In [1]: import numpy as np

In [2]: np.set_printoptions(precision=2, suppress=True, linewidth=100)

In [3]: def rd(a):
   ...:     return np.round(a, 2) + 0
   ...: 

In [4]: Q, _ = np.linalg.qr(np.array([[0.4, -0.1, 1.9, 0.2, -0.2, -0.3, 0.3],
   ...:     [1.0, 0.5, 0.6, 0.3, -0.1, -0.6, -0.5],
   ...:     [0.4, -2.0, 0.4, 0.0, -0.4, 0.7, -0.4],
   ...:     [-0.2, 0.1, 0.7, -1.6, -0.5, 0.4, 0.5],
   ...:     [1.6, -0.5, 0.2, -0.2, -1.0, -0.8, 2.2],
   ...:     [-1.6, 1.9, -1.3, 2.1, 0.5, -1.3, 1.5],
   ...:     [-0.3, -1.0, 0.4, 0.4, 1.9, 0.6, -0.4]]))

In [5]: arr = Q[:, :6]

In [6]: rd(arr)
Out[6]: 
array([[-0.16, -0.05,  0.83,  0.35,  0.25, -0.05],
       [-0.39, -0.42,  0.13,  0.24, -0.26,  0.3 ],
       [-0.16,  0.68, -0.09,  0.27,  0.5 ,  0.05],
       [ 0.08,  0.01,  0.4 , -0.66,  0.1 , -0.44],
       [-0.62, -0.17, -0.29,  0.13,  0.09, -0.67],
       [ 0.62, -0.36, -0.1 ,  0.46,  0.24, -0.37],
       [ 0.12,  0.45,  0.16,  0.29, -0.74, -0.35]])

In [7]: rd(np.linalg.norm(arr, axis=0))
Out[7]: array([1., 1., 1., 1., 1., 1.])

In [8]: rd(np.linalg.svd(arr, compute_uv=False))
Out[8]: array([1., 1., 1., 1., 1., 1.])

In [9]: data = np.array([[2, 0, 0, 0, 0],
   ...:     [2, 2, 0, 0, 0],
   ...:     [0, 2, 3, 0, 0],
   ...:     [0, 0, 0, 2, 0],
   ...:     [2, 2, 0, 3, 2]])

In [10]: [int(np.linalg.matrix_rank(np.linalg.matrix_power(data, p))) for p in range(1, 6)]
Out[10]: [5, 5, 5, 5, 5]

In [11]: np.prod(np.diag(data)), rd(np.linalg.det(data))
Out[11]: (np.int64(48), np.float64(48.0))

In [12]: np.linalg.matrix_rank(data - data[0, 0] * np.eye(5))
Out[12]: np.int64(3)

In [13]: rng = np.random.default_rng(3513)

In [14]: labels = rng.permutation(5)

In [15]: labels
Out[15]: array([4, 2, 3, 1, 0])

In [16]: other = data[labels][:, labels]

In [17]: np.diag(other)
Out[17]: array([2, 3, 2, 2, 2])

In [18]: other
Out[18]: 
array([[2, 0, 3, 2, 2],
       [0, 3, 0, 2, 0],
       [0, 0, 2, 0, 0],
       [0, 0, 0, 2, 2],
       [0, 0, 0, 0, 2]])

In [19]: np.allclose(other, data)
Out[19]: False

In [20]: other = data[0, 0] * data[1:] - np.outer(data[1:, 0], data[0])

In [21]: other
Out[21]: 
array([[0, 4, 0, 0, 0],
       [0, 4, 6, 0, 0],
       [0, 0, 0, 4, 0],
       [0, 4, 0, 6, 4]])

In [22]: data[:, 0] / data[0, 0]
Out[22]: array([1., 1., 0., 0., 1.])

In [23]: A = np.load("run15.npy")

In [24]: A
Out[24]: 
array([[ 0.4 , -0.6 ,  0.  ,  0.7 , -1.  ],
       [ 1.8 , -0.2 , -0.9 ,  0.2 ,  0.3 ],
       [ 0.4 , -1.44, -2.01,  0.71, -2.15],
       [ 2.6 ,  0.1 ,  0.9 ,  0.7 ,  0.4 ],
       [-0.4 , -0.4 , -0.5 ,  1.  ,  1.  ],
       [-1.2 ,  0.9 , -0.3 ,  0.  ,  0.8 ],
       [ 0.6 , -0.6 ,  0.2 , -0.6 , -0.7 ],
       [ 0.4 , -1.5 , -1.7 ,  0.6 , -2.  ]])

In [25]: other = np.c_[A[:, :2] @ np.array([[0, 1], [-3, -2]]), np.array([-6, 8, -5, -7, -6, -6, 1, -4])]

In [26]: rd(other)
Out[26]: 
array([[ 1.8 ,  1.6 , -6.  ],
       [ 0.6 ,  2.2 ,  8.  ],
       [ 4.32,  3.28, -5.  ],
       [-0.3 ,  2.4 , -7.  ],
       [ 1.2 ,  0.4 , -6.  ],
       [-2.7 , -3.  , -6.  ],
       [ 1.8 ,  1.8 ,  1.  ],
       [ 4.5 ,  3.4 , -4.  ]])

In [27]: np.linalg.matrix_rank(other)
Out[27]: np.int64(3)

In [28]: rd(np.linalg.norm(np.linalg.qr(A)[0].T @ other, axis=0) ** 2 / ((other ** 2).sum(axis=0) + 1e-12))
Out[28]: array([1.  , 1.  , 0.73])

In [29]: rd(np.linalg.lstsq(A, other[:, 0])[0])
Out[29]: array([ 0., -3.,  0.,  0.,  0.])

In [30]: other.shape
Out[30]: (8, 3)

In [31]: rd(other.sum(axis=1))
Out[31]: array([ -2.6,  10.8,   2.6,  -4.9,  -4.4, -11.7,   4.6,   3.9])

In [32]: rd(other - other[0])
Out[32]: 
array([[ 0.  ,  0.  ,  0.  ],
       [-1.2 ,  0.6 , 14.  ],
       [ 2.52,  1.68,  1.  ],
       [-2.1 ,  0.8 , -1.  ],
       [-0.6 , -1.2 ,  0.  ],
       [-4.5 , -4.6 ,  0.  ],
       [ 0.  ,  0.2 ,  7.  ],
       [ 2.7 ,  1.8 ,  2.  ]])

In [33]: np.abs(other).max()
Out[33]: np.float64(8.0)

In [34]: rd(np.diff(other, axis=0))
Out[34]: 
array([[ -1.2 ,   0.6 ,  14.  ],
       [  3.72,   1.08, -13.  ],
       [ -4.62,  -0.88,  -2.  ],
       [  1.5 ,  -2.  ,   1.  ],
       [ -3.9 ,  -3.4 ,   0.  ],
       [  4.5 ,   4.8 ,   7.  ],
       [  2.7 ,   1.6 ,  -5.  ]])

In [35]: other = np.array([[-1, 1, 1, 1, -1, 1, -1],
    ...:     [-1, -2, 1, 2, 1, 2, -2],
    ...:     [2, 0, 1, 2, 0, -2, 2],
    ...:     [-1, -1, 2, 0, -1, 0, 2],
    ...:     [-1, -1, 2, -1, 2, 0, -2],
    ...:     [2, -1, 1, -2, -1, 0, 2],
    ...:     [0, 2, -2, 0, 1, -2, -2]])

In [36]: X = np.triu(other)

In [37]: X
Out[37]: 
array([[-1,  1,  1,  1, -1,  1, -1],
       [ 0, -2,  1,  2,  1,  2, -2],
       [ 0,  0,  1,  2,  0, -2,  2],
       [ 0,  0,  0,  0, -1,  0,  2],
       [ 0,  0,  0,  0,  2,  0, -2],
       [ 0,  0,  0,  0,  0,  0,  2],
       [ 0,  0,  0,  0,  0,  0, -2]])

In [38]: x0 = np.array([3, 8, -9, -2, 6])

In [39]: y = A @ x0

In [40]: rd(np.linalg.pinv(A) @ A)
Out[40]: 
array([[1., 0., 0., 0., 0.],
       [0., 1., 0., 0., 0.],
       [0., 0., 1., 0., 0.],
       [0., 0., 0., 1., 0.],
       [0., 0., 0., 0., 1.]])

In [41]: rd(y)
Out[41]: array([-11.  ,  13.3 ,  -6.55,   1.5 ,   4.1 ,  11.1 ,  -7.8 ,  -8.7 ])

In [42]: y = y + 0.3 * rng.normal(size=8)

In [43]: rd(y)
Out[43]: array([-10.94,  13.5 ,  -6.21,   1.28,   4.31,  11.  ,  -7.67,  -7.91])

In [44]: c, *_ = np.linalg.lstsq(A, y)

In [45]: rd(A.T @ (y - A @ c))
Out[45]: array([0., 0., 0., 0., 0.])

In [46]: np.linalg.norm(X, axis=1).argmax()
Out[46]: np.int64(1)

In [47]: rd(np.linalg.norm(X) ** 2 / np.linalg.norm(X, 2) ** 2)
Out[47]: np.float64(1.84)

In [48]: rd(np.linalg.norm(X, 1)), rd(np.linalg.norm(X, np.inf))
Out[48]: (np.float64(13.0), np.float64(10.0))

In [49]: rd(np.linalg.norm(X, "nuc"))
Out[49]: np.float64(15.44)

In [50]: rd(np.linalg.norm(X, axis=0))
Out[50]: array([1.  , 2.24, 1.73, 3.  , 2.65, 3.  , 5.  ])

In [51]: left, s, Vh = np.linalg.svd(X)

In [52]: rd(s)
Out[52]: array([5.67, 3.56, 2.72, 2.34, 1.14, 0.  , 0.  ])

In [53]: other = left[:, :5] @ np.diag(s[:5]) @ Vh[:5]

In [54]: np.linalg.matrix_rank(other)
Out[54]: np.int64(5)

In [55]: rd(np.linalg.norm(X - other) / np.linalg.norm(X))
Out[55]: np.float64(0.0)

In [56]: rd(other)
Out[56]: 
array([[-1.,  1.,  1.,  1., -1.,  1., -1.],
       [ 0., -2.,  1.,  2.,  1.,  2., -2.],
       [ 0.,  0.,  1.,  2.,  0., -2.,  2.],
       [ 0.,  0.,  0.,  0., -1.,  0.,  2.],
       [ 0.,  0.,  0.,  0.,  2.,  0., -2.],
       [ 0.,  0.,  0.,  0.,  0.,  0.,  2.],
       [ 0.,  0.,  0.,  0.,  0.,  0., -2.]])

In [57]: mat = np.load("block5.npy")

In [58]: mat
Out[58]: 
array([[-4,  4, -2, -4],
       [ 0,  0,  0,  0],
       [-4,  4, -2, -4],
       [ 0,  0,  0,  0],
       [ 0,  0,  0,  0]])

In [59]: left, s, Vh = np.linalg.svd(mat)

In [60]: evecs = Vh[:(s > 1e-8).sum()]

In [61]: x0 = mat[4] + 2 * mat[1] + rng.integers(2) * np.eye(4)[1]

In [62]: x0
Out[62]: array([0., 1., 0., 0.])

In [63]: np.linalg.matrix_rank(np.vstack([mat, x0]))
Out[63]: np.int64(2)

In [64]: np.allclose(evecs.T @ evecs @ x0, x0)
Out[64]: False

In [65]: rd(evecs.T @ evecs)
Out[65]: 
array([[ 0.31, -0.31,  0.15,  0.31],
       [-0.31,  0.31, -0.15, -0.31],
       [ 0.15, -0.15,  0.08,  0.15],
       [ 0.31, -0.31,  0.15,  0.31]])

In [66]: [round(float(x), 2) for x in np.linalg.svd(mat, compute_uv=False)[:3]]
Out[66]: [10.2, 0.0, 0.0]

In [67]: np.argsort(-np.linalg.norm(mat, axis=0).round(6), kind="stable")[:3]
Out[67]: array([0, 1, 3])

In [68]: left, s, Vh = np.linalg.svd(mat)

In [69]: rd(s)
Out[69]: array([10.2,  0. ,  0. ,  0. ])

In [70]: other = left[:, :1] @ np.diag(s[:1]) @ Vh[:1]

In [71]: rd(np.linalg.norm(mat - other) / np.linalg.norm(mat))
Out[71]: np.float64(0.0)

In [72]: rd(np.abs(mat - other).max())
Out[72]: np.float64(0.0)

In [73]: np.allclose(mat[:-1].T @ np.linalg.lstsq(mat[:-1].T, mat[-1])[0], mat[-1])
Out[73]: True

In [74]: rd(mat @ np.linalg.pinv(mat) @ mat)
Out[74]: 
array([[-4.,  4., -2., -4.],
       [ 0.,  0.,  0.,  0.],
       [-4.,  4., -2., -4.],
       [ 0.,  0.,  0.,  0.],
       [ 0.,  0.,  0.,  0.]])

In [75]: rd(np.trace(np.linalg.pinv(mat) @ mat))
Out[75]: np.float64(1.0)

In [76]: r = np.linalg.matrix_rank(mat)

In [77]: r
Out[77]: np.int64(1)

In [78]: N = np.linalg.svd(mat)[2][r:].T

In [79]: np.allclose(mat @ N, 0)
Out[79]: True

In [80]: np.linalg.matrix_rank(mat.T @ mat), np.linalg.matrix_rank(mat @ mat.T)
Out[80]: (np.int64(1), np.int64(1))

In [81]: N.shape
Out[81]: (4, 3)

In [82]: E = np.array([[0, 0, 0, 3, 0, 0, 0, 0],
    ...:     [0, 0, 0, 0, 0, 1, 0, 0],
    ...:     [0, 0, 0, 0, 0, 0, 0, 5],
    ...:     [0, 4, 0, 0, 0, 0, 0, 0],
    ...:     [0, 0, 0, 0, 1, 0, 0, 0],
    ...:     [0, 0, 0, 0, 0, 0, 3, 0],
    ...:     [0, 0, 1, 0, 0, 0, 0, 0],
    ...:     [3, 0, 0, 0, 0, 0, 0, 0]])

In [83]: x0 = np.array([2, 1, 1, -1, 2, -2, 2, 3])

In [84]: y = E @ x0

In [85]: y
Out[85]: array([-3, -2, 15,  4,  2,  6,  1,  6])

In [86]: rd(np.linalg.solve(E, y))
Out[86]: array([ 2.,  1.,  1., -1.,  2., -2.,  2.,  3.])

In [87]: rd(np.linalg.solve(E, y + E[:, 4]))
Out[87]: array([ 2.,  1.,  1., -1.,  3., -2.,  2.,  3.])
